>>> import numpy as np
>>> np.set_printoptions(suppress=True, linewidth=120)
>>> A = np.load("block8.npy")
>>> print(A)
[[ 2  2 -2  1  2]
 [ 3  3 -4  2  0]
 [ 1  3 -6  3  2]]
>>> M2 = A[0, 0] * A[1:] - np.outer(A[1:, 0], A[0])
>>> print(M2)
[[  0   0  -2   1  -6]
 [  0   4 -10   5   2]]
>>> print(A[:, 0] / A[0, 0])
[1.  1.5 0.5]
>>> rng = np.random.default_rng(6567)
>>> M2 = A + rng.integers(-2, 3, (3, 1)) @ rng.integers(-2, 3, (1, 5))
>>> print(M2)
[[ 0  1 -1 -1  0]
 [ 5  4 -5  4  2]
 [-3  1 -4 -1 -2]]
>>> print(np.round(np.linalg.svd(M2 - A, compute_uv=False), 1) + 0)
[9.2 0.  0. ]
>>> print(np.abs(M2 - A).sum(axis=1))
[ 8  8 16]
>>> M2 = A / np.linalg.norm(A, axis=1, keepdims=True)
>>> C2 = M2 @ M2.T
>>> print(C2[0].round(1))
[1.  0.9 0.9]
>>> print(C2.round(1))
[[1.  0.9 0.9]
 [0.9 1.  0.9]
 [0.9 0.9 1. ]]
>>> feats = np.load("layer4.npy")
>>> print(feats)
[[-0.3  0.1  0.2  1.6  1.1  1.   0.5  0.5  1.4]
 [ 0.3  1.5  2.4 -0.8 -0.8  0.   1.3 -1.8 -0.5]
 [ 0.7 -0.3 -1.9 -0.5  1.  -1.9  0.5  0.   0.8]
 [ 0.4  0.4 -1.5 -0.5  0.2 -0.3  1.3 -0.3  1.5]
 [ 0.4 -0.9  0.7 -1.4 -1.1  0.8 -1.1 -0.8  2.1]
 [-1.6  1.8  0.9  0.  -1.5  1.3  0.3  0.4  0.5]
 [-2.1 -0.7 -0.9  0.3  1.8  0.4  0.1  1.2  0.2]
 [-1.1  1.  -0.1  1.2  0.9  0.1  0.2  0.6 -1.8]]
>>> vec = np.array([-6, 4, -4, 1, 1, -7, -5, -1, -2])
>>> print(np.round(np.einsum("ij,j->i", feats, vec), 1))
[ -8.7 -10.7  11.9  -2.2 -14.8  -0.3  10.6  14.4]
>>> print(np.sign((feats @ vec).round(6)))
[-1. -1.  1. -1. -1. -1.  1.  1.]
>>> print(np.linalg.norm(feats @ vec) <= np.linalg.norm(feats, 2) * np.linalg.norm(vec) + 1e-9)
True
>>> print(np.round(feats @ (2 * vec), 1))
[-17.4 -21.4  23.8  -4.4 -29.6  -0.6  21.2  28.8]
>>> def softmax(z):
...     e = np.exp(z - z.max(axis=-1, keepdims=True))
...     return e / e.sum(axis=-1, keepdims=True)
... 
>>> print(np.round(softmax(10 * feats[4]), 1) + 0)
[0. 0. 0. 0. 0. 0. 0. 0. 1.]
>>> print(np.round(softmax(feats[4]), 1) + 0)
[0.1 0.  0.1 0.  0.  0.1 0.  0.  0.5]
>>> S = feats @ feats.T / np.sqrt(9)
>>> print(np.round(softmax(S + np.triu(np.full(S.shape, -np.inf), 1)), 1) + 0)
[[1.  0.  0.  0.  0.  0.  0.  0. ]
 [0.  1.  0.  0.  0.  0.  0.  0. ]
 [0.  0.  1.  0.  0.  0.  0.  0. ]
 [0.1 0.  0.4 0.5 0.  0.  0.  0. ]
 [0.  0.  0.  0.  0.9 0.  0.  0. ]
 [0.  0.1 0.  0.  0.  0.8 0.  0. ]
 [0.1 0.  0.  0.  0.  0.  0.8 0. ]
 [0.1 0.  0.  0.  0.  0.1 0.2 0.6]]
>>> vec = np.array([-5, -9, -7, -3, 8, 4, 5, -3, -4])
>>> a = np.maximum(feats @ vec, 0)
>>> print(np.round(np.maximum(feats @ vec, 0) - np.maximum(-feats @ vec, 0), 1))
[  2.6 -21.9  13.7   8.2 -11.7 -23.   34.3   7.6]
>>> print(a.round(1))
[ 2.6  0.  13.7  8.2  0.   0.  34.3  7.6]
>>> print(np.round(np.tanh(feats @ vec), 1))
[ 1. -1.  1.  1. -1. -1.  1.  1.]
>>> print(np.flatnonzero(a > 1e-9))
[0 2 3 6 7]
>>> M2 = np.array([[1, 1, 2],
...     [1, 1, 1],
...     [0, 3, 0],
...     [0, 2, 2],
...     [0, 1, 3],
...     [3, 0, 0],
...     [2, 3, 3],
...     [1, 2, 0],
...     [1, 3, 1]])
>>> print(np.vstack([feats, M2.T]).shape)
(11, 9)
>>> M2 = np.array([[0, -2, 4, 4, -2, 4, -3],
...     [-1, 0, 0, 5, 4, 1, 5],
...     [-3, 5, 3, 0, 5, -5, -1],
...     [-4, 0, -2, 0, 4, 5, 4],
...     [-4, -2, 5, -5, 2, 3, 3],
...     [-2, -3, -1, -5, -5, -5, 5],
...     [-4, -5, 5, 3, 4, -4, -1],
...     [4, 2, 0, -4, -3, -5, 2],
...     [0, 3, -3, -5, -2, 3, -3],
...     [-5, 2, 5, 1, -4, -4, -5]])
>>> E = M2.T @ M2
>>> print(E)
[[103  17 -64  -8 -41   8  -3]
 [ 17  84 -24 -19   0 -13 -30]
 [-64 -24 114  31  20 -38 -34]
 [ -8 -19  31 142  57  20 -28]
 [-41   0  20  57 135  31  34]
 [  8 -13 -38  20  31 167   7]
 [ -3 -30 -34 -28  34   7 124]]
>>> vec = np.array([-1, -2, 3, 2, 1, -2, -3])
>>> y = E @ vec
>>> print(y)
[-393 -179  714  524  186 -380 -447]
>>> print(np.round(np.linalg.solve(E, y + E[:, 1]), 1))
[-1. -1.  3.  2.  1. -2. -3.]
>>> print(np.round(np.linalg.solve(E.T, E[2]), 1) + 0)
[0. 0. 1. 0. 0. 0. 0.]
>>> print(np.round(np.linalg.solve(E, y), 1))
[-1. -2.  3.  2.  1. -2. -3.]
>>> Lm = np.linalg.cholesky(E)
>>> print(Lm.round(1))
[[10.1  0.   0.   0.   0.   0.   0. ]
 [ 1.7  9.   0.   0.   0.   0.   0. ]
 [-6.3 -1.5  8.5  0.   0.   0.   0. ]
 [-0.8 -2.   2.7 11.4  0.   0.   0. ]
 [-4.   0.8 -0.5  5.   9.7  0.   0. ]
 [ 0.8 -1.6 -4.2  2.5  2.1 11.6  0. ]
 [-0.3 -3.3 -4.8 -1.9  4.4 -1.9  8. ]]
>>> print(np.round(E / np.sqrt(np.outer(np.diag(E), np.diag(E))), 1) + 0)
[[ 1.   0.2 -0.6 -0.1 -0.3  0.1  0. ]
 [ 0.2  1.  -0.2 -0.2  0.  -0.1 -0.3]
 [-0.6 -0.2  1.   0.2  0.2 -0.3 -0.3]
 [-0.1 -0.2  0.2  1.   0.4  0.1 -0.2]
 [-0.3  0.   0.2  0.4  1.   0.2  0.3]
 [ 0.1 -0.1 -0.3  0.1  0.2  1.   0. ]
 [ 0.  -0.3 -0.3 -0.2  0.3  0.   1. ]]
>>> F = np.loadtxt("case0.csv", delimiter=",")
>>> print(F)
[[ 3.  0. -7.  1. -8. -6.  0.  0.  0.  0.]
 [-2.  5.  8. -1. -7. -2.  0.  0.  0.  0.]
 [-4.  8.  0.  6. -6. -2.  0.  0.  0.  0.]
 [-7. -2.  3.  6. -3. -3.  0.  0.  0.  0.]
 [ 7. -1. -9. -1.  3.  1.  0.  0.  0.  0.]
 [-4.  9.  1.  0.  6. -8.  0.  0.  0.  0.]
 [ 0.  0.  0.  0.  0.  0.  3. -3.  0. -2.]
 [ 0.  0.  0.  0.  0.  0.  0. -1. -3.  0.]
 [ 0.  0.  0.  0.  0.  0.  2.  3. -2.  1.]
 [ 0.  0.  0.  0.  0.  0. -1.  1. -3. -2.]]
>>> print(F.ravel(order="F"))
[ 3. -2. -4. -7.  7. -4.  0.  0.  0.  0.  0.  5.  8. -2. -1.  9.  0.  0.  0.  0. -7.  8.  0.  3. -9.  1.  0.  0.  0.
  0.  1. -1.  6.  6. -1.  0.  0.  0.  0.  0. -8. -7. -6. -3.  3.  6.  0.  0.  0.  0. -6. -2. -2. -3.  1. -8.  0.  0.
  0.  0.  0.  0.  0.  0.  0.  0.  3.  0.  2. -1.  0.  0.  0.  0.  0.  0. -3. -1.  3.  1.  0.  0.  0.  0.  0.  0.  0.
 -3. -2. -3.  0.  0.  0.  0.  0.  0. -2.  0.  1. -2.]
>>> blk = F.reshape(10, 2, -1)
>>> print(blk.transpose(1, 0, 2))
[[[ 3.  0. -7.  1. -8.]
  [-2.  5.  8. -1. -7.]
  [-4.  8.  0.  6. -6.]
  [-7. -2.  3.  6. -3.]
  [ 7. -1. -9. -1.  3.]
  [-4.  9.  1.  0.  6.]
  [ 0.  0.  0.  0.  0.]
  [ 0.  0.  0.  0.  0.]
  [ 0.  0.  0.  0.  0.]
  [ 0.  0.  0.  0.  0.]]

 [[-6.  0.  0.  0.  0.]
  [-2.  0.  0.  0.  0.]
  [-2.  0.  0.  0.  0.]
  [-3.  0.  0.  0.  0.]
  [ 1.  0.  0.  0.  0.]
  [-8.  0.  0.  0.  0.]
  [ 0.  3. -3.  0. -2.]
  [ 0.  0. -1. -3.  0.]
  [ 0.  2.  3. -2.  1.]
  [ 0. -1.  1. -3. -2.]]]
>>> print(blk[:, 0])
[[ 3.  0. -7.  1. -8.]
 [-2.  5.  8. -1. -7.]
 [-4.  8.  0.  6. -6.]
 [-7. -2.  3.  6. -3.]
 [ 7. -1. -9. -1.  3.]
 [-4.  9.  1.  0.  6.]
 [ 0.  0.  0.  0.  0.]
 [ 0.  0.  0.  0.  0.]
 [ 0.  0.  0.  0.  0.]
 [ 0.  0.  0.  0.  0.]]
>>> print(blk.sum(axis=1))
[[ -3.   0.  -7.   1.  -8.]
 [ -4.   5.   8.  -1.  -7.]
 [ -6.   8.   0.   6.  -6.]
 [-10.  -2.   3.   6.  -3.]
 [  8.  -1.  -9.  -1.   3.]
 [-12.   9.   1.   0.   6.]
 [  0.   3.  -3.   0.  -2.]
 [  0.   0.  -1.  -3.   0.]
 [  0.   2.   3.  -2.   1.]
 [  0.  -1.   1.  -3.  -2.]]
>>> print(np.einsum("ihd,ihd->ih", blk, blk))
[[123.  36.]
 [143.   4.]
 [152.   4.]
 [107.   9.]
 [141.   1.]
 [134.  64.]
 [  0.  22.]
 [  0.  10.]
 [  0.  18.]
 [  0.  15.]]
>>> print(blk.shape)
(10, 2, 5)
>>> print(np.round(np.sort(np.linalg.eigvals(F).real), 1))
[-9.  -7.9 -2.1 -1.9 -1.9  2.2  2.2  4.   5.3 16.3]
>>> print((np.linalg.matrix_power((F != 0) + (F.T != 0) + np.eye(10), 10) > 0).astype(int))
[[1 1 1 1 1 1 0 0 0 0]
 [1 1 1 1 1 1 0 0 0 0]
 [1 1 1 1 1 1 0 0 0 0]
 [1 1 1 1 1 1 0 0 0 0]
 [1 1 1 1 1 1 0 0 0 0]
 [1 1 1 1 1 1 0 0 0 0]
 [0 0 0 0 0 0 1 1 1 1]
 [0 0 0 0 0 0 1 1 1 1]
 [0 0 0 0 0 0 1 1 1 1]
 [0 0 0 0 0 0 1 1 1 1]]
